$ ipython --no-banner

In [1]: import numpy as np

In [2]: np.set_printoptions(suppress=True, linewidth=140)

In [3]: X = np.load("m.npy")

In [4]: print(X)
[[ -6.1  -3.3  -7.2]
 [  7.8   2.   -5.9]
 [  1.7   8.3   5.3]
 [  2.5   2.2  -9.4]
 [ -8.8  -4.6   1.1]
 [  2.2  -4.2   8.8]
 [  0.8  -2.8  -9.6]
 [ -2.    9.5   2.3]
 [ -2.    7.8  -5.9]
 [ -0.4   0.5 -10. ]
 [ -7.9   1.3  -6. ]
 [ -7.9  -4.3   4.5]
 [  9.2   0.7  -3.8]
 [  8.    1.5  -5.8]
 [  6.4  -6.9   3.3]
 [  5.3  -2.6   8.1]
 [ -4.1  -8.5  -3.2]
 [  5.1  -0.4  -8.6]
 [  9.4   2.9   1.9]]

In [5]: Ac = X - X.mean(axis=0)

In [6]: V = np.linalg.svd(Ac)[2][:2]

In [7]: A2 = Ac - Ac @ V.T @ V

In [8]: print(np.round(A2.std(axis=0), 1))
[1.6 4.2 0.9]

In [9]: print(np.linalg.norm(A2, axis=1).round(6).argmax())
7

In [10]: print(np.round(np.cov(Ac @ V.T, rowvar=False), 1) + 0)
[[39.5  0. ]
 [ 0.  38.3]]

In [11]: proj = X @ np.linalg.solve(X.T @ X, X.T)

In [12]: print(np.linalg.matrix_rank(np.eye(19) - proj))
16

In [13]: print(np.round(proj @ X[:, 1], 1))
[-3.3  2.   8.3  2.2 -4.6 -4.2 -2.8  9.5  7.8  0.5  1.3 -4.3  0.7  1.5 -6.9 -2.6 -8.5 -0.4  2.9]

In [14]: print(np.round(np.diag(proj), 1))
[0.1 0.1 0.2 0.1 0.1 0.1 0.1 0.2 0.2 0.1 0.2 0.1 0.1 0.1 0.2 0.1 0.2 0.1 0.1]

In [15]: print(np.round(np.linalg.eigvalsh(proj), 1) + 0)
[0. 0. 0. 0. 0. 0. 0. 0. 0. 0. 0. 0. 0. 0. 0. 0. 1. 1. 1.]

In [16]: vec = np.array([0, 2, 0])

In [17]: rhs = X @ vec

In [18]: print(rhs)
[ -6.6   4.   16.6   4.4  -9.2  -8.4  -5.6  19.   15.6   1.    2.6  -8.6   1.4   3.  -13.8  -5.2 -17.   -0.8   5.8]

In [19]: rng = np.random.default_rng(97103)

In [20]: rhs = rhs + 0.1 * rng.normal(size=19)

In [21]: print(rhs.round(1))
[ -6.5   3.8  16.5   4.4  -9.2  -8.5  -5.6  18.9  15.6   0.8   2.7  -8.6   1.4   3.1 -13.8  -5.4 -16.8  -0.8   5.8]

In [22]: b, *_ = np.linalg.lstsq(X, rhs)

In [23]: print([round(float(np.linalg.norm(np.linalg.solve(X.T @ X + lam * np.eye(3), X.T @ rhs))), 2) for lam in (0, 1, 10, 100)])
[1.99, 1.99, 1.95, 1.62]

In [24]: print(b.round(1) + 0)
[0. 2. 0.]

In [25]: Z = X[[12, 17]].astype(float)

In [26]: for _ in range(7):
    ...:     idx = np.linalg.norm(X[:, None] - Z, axis=-1).argmin(axis=1)
    ...:     Z = np.array([X[idx == j].mean(axis=0) for j in range(2)])
    ...: 

In [27]: print(idx)
[1 0 0 1 1 0 1 0 1 1 1 1 0 0 0 0 1 1 0]

In [28]: print(np.bincount(idx))
[ 9 10]

In [29]: print(Z.round(1))
[[ 5.3  1.2  1.6]
 [-2.9 -1.2 -5.4]]

In [30]: Z = 5 * np.array([[-0.2, 2.5, -0.6], [0.9, -1.3, 0.8]])

In [31]: idx = rng.integers(0, 2, 16)

In [32]: F = Z[idx] + rng.normal(size=(16, 3))

In [33]: print(F.round(1))
[[-1.5 11.9 -3.5]
 [-2.3 12.9 -3.3]
 [-2.  12.5 -2.5]
 [ 3.  -4.5  3.6]
 [ 6.3 -6.3  4.4]
 [-1.3 10.6 -2.9]
 [ 3.  -6.5  2.7]
 [-1.  10.6 -4.2]
 [ 0.6 12.6 -2.4]
 [ 4.1 -7.8  5.5]
 [ 4.7 -3.8  5.3]
 [ 4.2 -6.1  3.2]
 [ 7.2 -6.   3.3]
 [ 3.1 -7.4  3.8]
 [ 5.7 -6.9  5.2]
 [-0.8 14.5 -2.3]]

In [34]: Z = F[[13, 9]].astype(float)

In [35]: for _ in range(4):
    ...:     idx = np.linalg.norm(F[:, None] - Z, axis=-1).argmin(axis=1)
    ...:     Z = np.array([F[idx == j].mean(axis=0) for j in range(2)])
    ...: 

In [36]: print(idx)
[0 0 0 1 1 0 1 0 0 1 1 1 1 1 1 0]

In [37]: print(np.abs(Z[1] - Z[0]).argmax())
1

In [38]: print(Z.round(1))
[[-1.2 12.2 -3. ]
 [ 4.6 -6.2  4.1]]

In [39]: t = np.radians(30)

In [40]: R = np.eye(3)

In [41]: R[2, 2] = R[1, 1] = np.cos(t)

In [42]: R[2, 1], R[1, 2] = -np.sin(t), np.sin(t)

In [43]: print(R.round(1))
[[ 1.   0.   0. ]
 [ 0.   0.9  0.5]
 [ 0.  -0.5  0.9]]

In [44]: A2 = Z @ R.T

In [45]: print(np.round(np.abs(A2 - Z).max(axis=0), 1))
[0.  3.1 5.7]

In [46]: print(np.round(np.linalg.svd(Z, compute_uv=False), 1), np.round(np.linalg.svd(A2, compute_uv=False), 1))
[14.9  4. ] [14.9  4. ]

In [47]: print(A2.round(1))
[[-1.2  9.1 -8.7]
 [ 4.6 -3.3  6.6]]

In [48]: print(np.allclose(np.linalg.norm(Z, axis=1), np.linalg.norm(A2, axis=1)))
True

In [49]: blk = np.stack([A2, -2 * A2, A2[::-1]])

In [50]: print(np.linalg.matrix_rank(blk.reshape(3, -1)))
2

In [51]: print(np.round(blk.sum(axis=0), 1))
[[  5.8 -12.4  15.4]
 [ -5.8  12.4 -15.4]]

In [52]: print((blk @ A2.T).shape)
(3, 2, 2)

In [53]: K = np.load("data.npy")

In [54]: print(K)
[[ 5  3  1]
 [ 5  3  1]
 [ 2  0 -2]]

In [55]: rank = np.linalg.matrix_rank(K)

In [56]: print(rank)
2

In [57]: N = np.linalg.svd(K)[2][rank:].T

In [58]: print([int(np.linalg.matrix_rank(np.delete(K, i, axis=0))) for i in range(3)])
[2, 2, 1]

In [59]: print(np.round(N @ N.T, 1))
[[ 0.2 -0.3  0.2]
 [-0.3  0.7 -0.3]
 [ 0.2 -0.3  0.2]]

In [60]: print([int(np.linalg.matrix_rank(K[:, :j + 1])) for j in range(3)])
[1, 2, 2]

In [61]: print(np.allclose(K @ N, 0))
True

In [62]: print(np.round(N[:, 0] / N[np.abs(N[:, 0]).round(6).argmax(), 0], 1))
[-0.5  1.  -0.5]

In [63]: r0, g = K[2], K[1]

In [64]: print(r0 @ r0)
8

In [65]: print(r0 @ g)
8

In [66]: p = (r0 @ g) / (r0 @ r0) * r0

In [67]: print(np.linalg.matrix_rank(np.outer(r0, g)))
1

In [68]: print(p)
[ 2.  0. -2.]

In [69]: print(g - p)
[3. 3. 3.]

In [70]: print(np.round(K @ np.linalg.pinv(K) @ K, 1) + 0)
[[ 5.  3.  1.]
 [ 5.  3.  1.]
 [ 2.  0. -2.]]

In [71]: print(np.allclose(K[:-1].T @ np.linalg.lstsq(K[:-1].T, K[-1])[0], K[-1]))
False

In [72]: print(np.unique(K.round(6), axis=0).shape)
(2, 3)

In [73]: cov = K.T @ K

In [74]: print(np.diag(cov))
[54 18  6]

In [75]: print(np.allclose(cov, cov.T))
True

In [76]: print(cov)
[[54 30  6]
 [30 18  6]
 [ 6  6  6]]

In [77]: print(np.round(np.linalg.svd(K, compute_uv=False) ** 2, 1) + 0)
[72.  6.  0.]

In [78]: arr = np.array([[2, 0, 0, 0], [2, -1, 0, 0], [0, 0, 2, 0], [-1, 2, -2, -1]])

In [79]: # triangular: eigenvalues sit on the diagonal

In [80]: print(np.allclose(arr @ arr.T, arr.T @ arr))
False

In [81]: print((arr + arr.T) / 2)
[[ 2.   1.   0.  -0.5]
 [ 1.  -1.   0.   1. ]
 [ 0.   0.   2.  -1. ]
 [-0.5  1.  -1.  -1. ]]

In [82]: print(round(np.linalg.det(arr), 1))
4.0

In [83]: print(np.round(np.sort(np.abs(np.linalg.eigvals(arr))), 1))
[1. 1. 2. 2.]

In [84]: M = np.array([[1, -2, 4], [1, -1, 1], [1, 0, 0], [1, 1, 1]])

In [85]: vec = np.array([1, 2, -2])

In [86]: h = np.maximum(M @ vec, 0)

In [87]: print(h)
[0 0 1 1]

In [88]: A2 = M[0, 0] * M[1:] - np.outer(M[1:, 0], M[0])

In [89]: print(A2)
[[ 0  1 -3]
 [ 0  2 -4]
 [ 0  3 -3]]

In [90]: print(np.flatnonzero(~A2.round(6).any(axis=1)))
[]

In [91]: print(round(np.linalg.norm(M, 2), 1))
4.9

In [92]: print(round(np.linalg.norm(M[2] - M[1]), 1))
1.4

In [93]: A2 = M / np.linalg.norm(M, axis=1, keepdims=True)

In [94]: cov = A2 @ A2.T

In [95]: print(np.round(np.linalg.norm(A2, axis=1), 1))
[1. 1. 1. 1.]

In [96]: print(cov.round(1))
[[1.  0.9 0.2 0.4]
 [0.9 1.  0.6 0.3]
 [0.2 0.6 1.  0.6]
 [0.4 0.3 0.6 1. ]]

In [97]: print(round(np.degrees(np.arccos(np.clip(cov[2, 3], -1, 1))), 1))
54.7

In [98]: q, V = np.linalg.qr(F[:, :1])[0], np.linalg.qr(F[:, 1:])[0]

In [99]: s = np.linalg.svd(q.T @ V, compute_uv=False)

In [100]: print(s.round(1))
[0.9]

In [101]: E = np.array([[3.0, -1.0, 0.0, 0.0],
     ...:     [-1.0, 2.0, -1.0, 0.0],
     ...:     [0.0, -1.0, 1.0, -1.0],
     ...:     [0.0, 0.0, -1.0, 2.0]])

In [102]: # symmetric

In [103]: evals, V = np.linalg.eigh(E)

In [104]: vec = np.array([1, -2, -2, 1])

In [105]: print(np.round(V * np.abs(evals) @ V.T, 1) + 0)
[[ 3.  -1.   0.   0. ]
 [-1.   2.  -1.   0. ]
 [ 0.  -1.   1.1 -1. ]
 [ 0.   0.  -1.   2. ]]

In [106]: cov = np.cov(F, rowvar=False)

In [107]: print(np.round(np.linalg.eigvalsh(cov)[::-1], 1))
[112.4   1.8   0.8]

In [108]: print(np.round(np.polyfit(F[:, 1], F[:, 0], 1), 1))
[-0.3  2.6]

In [109]: print(np.argwhere(np.triu(np.abs(np.corrcoef(F.T)) > 0.8, 1)))
[[0 1]
 [0 2]
 [1 2]]

In [110]: print(round(np.linalg.eigvalsh(E).min(), 1))
-0.1

In [111]: print(np.all(np.linalg.eigvalsh(E) > 0))
False

In [112]: J = np.array([[0, 1, 1], [1, 0, 0], [1, 0, 0]])

In [113]: blk = np.stack([J, 2 * J, J[::-1]])

In [114]: print(np.round(np.linalg.det(blk), 1))
[0. 0. 0.]

In [115]: print(np.einsum("bij,cij->bc", blk, blk))
[[ 4  8  1]
 [ 8 16  2]
 [ 1  2  4]]

In [116]: print(np.linalg.matrix_rank(blk.reshape(3, -1)))
2

In [117]: print(np.linalg.matrix_rank(blk))
[2 2 2]

In [118]: A2 = J / np.sqrt((J ** 2).mean(axis=1, keepdims=True))

In [119]: print(np.linalg.matrix_rank(A2) == np.linalg.matrix_rank(J))
True

In [120]: print(np.round(J - J.mean(axis=1, keepdims=True), 1))
[[-0.7  0.3  0.3]
 [ 0.7 -0.3 -0.3]
 [ 0.7 -0.3 -0.3]]

In [121]: rank = np.linalg.matrix_rank(J)

In [122]: print(rank)
2

In [123]: N = np.linalg.svd(J)[2][rank:].T

In [124]: print(np.round(N @ N.T, 1))
[[ 0.   0.   0. ]
 [ 0.   0.5 -0.5]
 [ 0.  -0.5  0.5]]

In [125]: print([int(np.linalg.matrix_rank(np.delete(J, i, axis=0))) for i in range(3)])
[1, 2, 2]

In [126]: print(N.shape)
(3, 1)

In [127]: print(np.linalg.matrix_rank(J.T @ J), np.linalg.matrix_rank(J @ J.T))
2 2

In [128]: print(np.round(N[:, 0] / N[np.abs(N[:, 0]).round(6).argmax(), 0], 1))
[-0.  1. -1.]

In [129]: print([int(np.linalg.matrix_rank(J[:i])) for i in range(1, len(J) + 1)])
[1, 2, 2]

In [130]: print(np.round(np.poly(J), 1))
[ 1.  0. -2.  0.]

In [131]: print(np.round(np.linalg.eigvals(J), 1))
[ 1.4 -1.4  0. ]

In [132]: print(round(float(np.linalg.eigvals(J).sum().real), 1))
0.0

In [133]: print(np.einsum("ii->", J))
0

In [134]: print(np.kron(np.eye(2, dtype=int), J))
[[0 1 1 0 0 0]
 [1 0 0 0 0 0]
 [1 0 0 0 0 0]
 [0 0 0 0 1 1]
 [0 0 0 1 0 0]
 [0 0 0 1 0 0]]

In [135]: print(round(np.linalg.det(J[::-1]), 1))
0.0

In [136]: W0 = np.load("out10.npy")

In [137]: print(W0)
[[-3.6  1.4 -8.8]
 [-3.6  1.4 -8.6]
 [-3.3  1.  -6.6]
 [-2.7  0.5 -4.2]
 [-1.9 -0.1 -1.8]
 [-1.8 -0.1 -1.6]
 [-1.  -0.2 -0.8]
 [-0.8 -0.2 -0.6]
 [-0.8 -0.2 -0.6]
 [-0.7 -0.2 -0.6]
 [-0.5 -0.2 -0.4]
 [ 0.4  0.2  0.5]
 [ 0.5  0.3  0.7]
 [ 0.5  0.3  0.7]
 [ 0.8  0.5  1.2]
 [ 1.   0.8  1.9]
 [ 1.3  1.1  2.9]
 [ 1.7  1.6  4.4]
 [ 1.8  1.7  5. ]
 [ 3.   3.7 13.7]
 [ 3.4  4.5 18.4]
 [ 3.4  4.5 18.4]]

In [138]: Z = W0[[7, 2]].astype(float)

In [139]: for _ in range(3):
     ...:     idx = np.linalg.norm(W0[:, None] - Z, axis=-1).argmin(axis=1)
     ...:     Z = np.array([W0[idx == j].mean(axis=0) for j in range(2)])
     ...: 

In [140]: print(idx)
[1 1 1 1 1 1 0 0 0 0 0 0 0 0 0 0 0 0 0 0 0 0]

In [141]: print(Z.round(1))
[[ 0.9  1.1  4. ]
 [-2.8  0.7 -5.3]]

In [142]: print(np.abs(Z[1] - Z[0]).argmax())
2

In [143]: idx = W0[:, 0] > np.median(W0[:, 0])

In [144]: r0 = W0[idx].mean(axis=0) - W0[~idx].mean(axis=0)

In [145]: print(np.argsort(-np.abs(r0).round(6), kind="stable"))
[2 0 1]

In [146]: print(np.round((((W0 - W0.mean(axis=0)) @ r0 > 0) == idx).mean(), 1))
0.8
